$ python3 -q
>>> import numpy as np
>>> import numpy.linalg as la
>>> np.set_printoptions(precision=2, suppress=True, linewidth=200, floatmode="fixed")
>>> def rnd(a):
...     return np.round(a, 2) + 0
... 
>>> A = np.diag(3 * np.array([-1, 0, 0])) + np.array([[2, 3, 0], [0, -2, 0], [-3, -2, -2]])
>>> print(A)
[[-1  3  0]
 [ 0 -2  0]
 [-3 -2 -2]]
>>> U, sig, Vh = la.svd(A)
>>> print(np.argmax(sig[:-1] / (sig[1:] + 1e-6)) + 1)
2
>>> print(rnd(sig))
[4.52 3.24 0.27]
>>> other = U[:, :2] @ np.diag(sig[:2]) @ Vh[:2]
>>> print(rnd(la.norm(A - other, 2)), rnd(sig[2]))
0.27 0.27
>>> print(la.matrix_rank(other))
2
>>> print(rnd(la.norm(A - other) / la.norm(A)))
0.05
>>> W2 = np.array([[0, 4, 1, 4], [4, -2, -4, 4]])
>>> rng = np.random.default_rng(843)
>>> W0 = rng.normal(size=(33, 2)) @ W2 + np.array([1, 0, -2, 0])
>>> print(rnd(W0))
[[  2.74  -5.49  -4.90  -2.88]
 [  8.60  -4.24  -9.71   7.16]
 [ -3.22   2.91   2.42  -3.42]
 [  1.83   1.38  -2.38   2.62]
 [  4.15  -4.58  -5.90   0.14]
 [ -2.28   8.75   3.06   3.83]
 [ -5.41   6.86   5.32  -2.75]
 [  4.61  -2.97  -5.90   2.45]
 [  2.15  -3.26  -3.82  -1.54]
 [ -0.78  -3.13  -1.23  -5.79]
 [  5.12  -0.47  -5.72   5.71]
 [  0.96  -3.63  -2.87  -3.68]
 [ -4.20   2.00   3.05  -5.79]
 [  1.45  -3.00  -3.14  -2.33]
 [  1.51  -2.85  -3.16  -2.08]
 [  6.92  -3.11  -7.96   5.76]
 [ -3.75  -0.85   1.94  -7.98]
 [ -5.37   8.76   5.76  -0.80]
 [ -1.84   1.24   0.80  -3.02]
 [  0.60   3.36  -0.81   2.77]
 [  0.03   1.21  -0.85  -0.24]
 [ -1.41  -3.13  -0.68  -6.74]
 [  5.01  -4.27  -6.58   1.75]
 [ -0.59  -1.71  -1.03  -4.10]
 [ -5.05   4.18   4.34  -4.89]
 [ 13.98  -4.30 -14.43  15.17]
 [  0.74  -0.50  -1.90  -0.89]
 [ -2.82  -1.95   0.86  -7.68]
 [  8.11  -4.66  -9.38   6.00]
 [  0.37   7.41   0.40   6.47]
 [ -0.69   6.33   1.06   3.80]
 [ -6.40   6.73   6.16  -4.37]
 [ -0.07   3.61  -0.16   2.00]]
>>> cov = np.cov(W0, rowvar=False)
>>> print(rnd(W0.std(axis=0)))
[4.48 4.31 4.70 5.04]
>>> print(rnd(cov))
[[ 20.69 -13.16 -21.39  17.88]
 [-13.16  19.15  16.30  -0.58]
 [-21.39  16.30  22.79 -15.79]
 [ 17.88  -0.58 -15.79  26.24]]
>>> print(rnd(np.corrcoef(W0[:, 2], W0[:, 3])[0, 1]))
-0.65
>>> print(rnd(la.eigvalsh(cov)[::-1]))
[66.63 22.24  0.00  0.00]
